$ python -q
>>> import numpy as np
>>> import numpy.linalg as la
>>> np.set_printoptions(precision=1, suppress=True, linewidth=120)
>>> def rnd(a):
...     return np.round(a, 1) + 0
... 
>>> X = np.array([[-2, 0, 0, 0, 0],
...     [2, -1, 0, 0, 0],
...     [0, -1, 2, 0, 0],
...     [2, -1, 2, -2, 0],
...     [2, -1, 0, -1, 1]])
>>> X
array([[-2,  0,  0,  0,  0],
       [ 2, -1,  0,  0,  0],
       [ 0, -1,  2,  0,  0],
       [ 2, -1,  2, -2,  0],
       [ 2, -1,  0, -1,  1]])
>>> rnd(la.det(X[::-1]))
np.float64(-8.0)
>>> rnd(la.eigvals(X))
array([ 1., -2.,  2., -1., -2.])
>>> rnd(la.det(X.T))
np.float64(-8.0)
>>> np.kron(np.eye(2, dtype=int), X)
array([[-2,  0,  0,  0,  0,  0,  0,  0,  0,  0],
       [ 2, -1,  0,  0,  0,  0,  0,  0,  0,  0],
       [ 0, -1,  2,  0,  0,  0,  0,  0,  0,  0],
       [ 2, -1,  2, -2,  0,  0,  0,  0,  0,  0],
       [ 2, -1,  0, -1,  1,  0,  0,  0,  0,  0],
       [ 0,  0,  0,  0,  0, -2,  0,  0,  0,  0],
       [ 0,  0,  0,  0,  0,  2, -1,  0,  0,  0],
       [ 0,  0,  0,  0,  0,  0, -1,  2,  0,  0],
       [ 0,  0,  0,  0,  0,  2, -1,  2, -2,  0],
       [ 0,  0,  0,  0,  0,  2, -1,  0, -1,  1]])
>>> np.einsum("ii->", X)
np.int64(-2)
>>> rnd(la.eigvals(X).sum().real)
np.float64(-2.0)
>>> rnd(la.det(2 * X)), rnd(la.det(X))
(np.float64(-256.0), np.float64(-8.0))
>>> np.einsum("ij,ji->", X, X)
np.int64(14)
